% python3 -q
>>> import numpy as np
>>> import numpy.linalg as la
>>> np.set_printoptions(precision=3, suppress=True, linewidth=120)
>>> def tidy(a):
...     return np.round(a, 3) + 0
... 
>>> u = np.array([-2, 1, -3, 2, 2, -3])
>>> data = np.array([np.roll(u, i) for i in range(6)])
>>> data
array([[-2,  1, -3,  2,  2, -3],
       [-3, -2,  1, -3,  2,  2],
       [ 2, -3, -2,  1, -3,  2],
       [ 2,  2, -3, -2,  1, -3],
       [-3,  2,  2, -3, -2,  1],
       [ 1, -3,  2,  2, -3, -2]])
>>> tidy(la.det(data))
np.float64(11907.0)
>>> np.allclose(data @ data.T, data.T @ data)
True
>>> data @ data
array([[-10,  22,   5, -26,  14,   4],
       [  4, -10,  22,   5, -26,  14],
       [ 14,   4, -10,  22,   5, -26],
       [-26,  14,   4, -10,  22,   5],
       [  5, -26,  14,   4, -10,  22],
       [ 22,   5, -26,  14,   4, -10]])
>>> tidy(np.sort(np.abs(la.eigvals(data))))
array([3.   , 3.   , 4.583, 4.583, 7.937, 7.937])
>>> (data + data.T) / 2
array([[-2. , -1. , -0.5,  2. , -0.5, -1. ],
       [-1. , -2. , -1. , -0.5,  2. , -0.5],
       [-0.5, -1. , -2. , -1. , -0.5,  2. ],
       [ 2. , -0.5, -1. , -2. , -1. , -0.5],
       [-0.5,  2. , -0.5, -1. , -2. , -1. ],
       [-1. , -0.5,  2. , -0.5, -1. , -2. ]])
>>> np.allclose(data, data.T)
False
>>> (data - data.T) / 2
array([[ 0. ,  2. , -2.5,  0. ,  2.5, -2. ],
       [-2. ,  0. ,  2. , -2.5,  0. ,  2.5],
       [ 2.5, -2. ,  0. ,  2. , -2.5,  0. ],
       [ 0. ,  2.5, -2. ,  0. ,  2. , -2.5],
       [-2.5,  0. ,  2.5, -2. ,  0. ,  2. ],
       [ 2. , -2.5,  0. ,  2.5, -2. ,  0. ]])
>>> la.determinant(data)
Traceback (most recent call last):
  File "<python-input-14>", line 1, in <module>
    la.determinant(data)
    ^^^^^^^^^^^^^^
AttributeError: module 'numpy.linalg' has no attribute 'determinant'
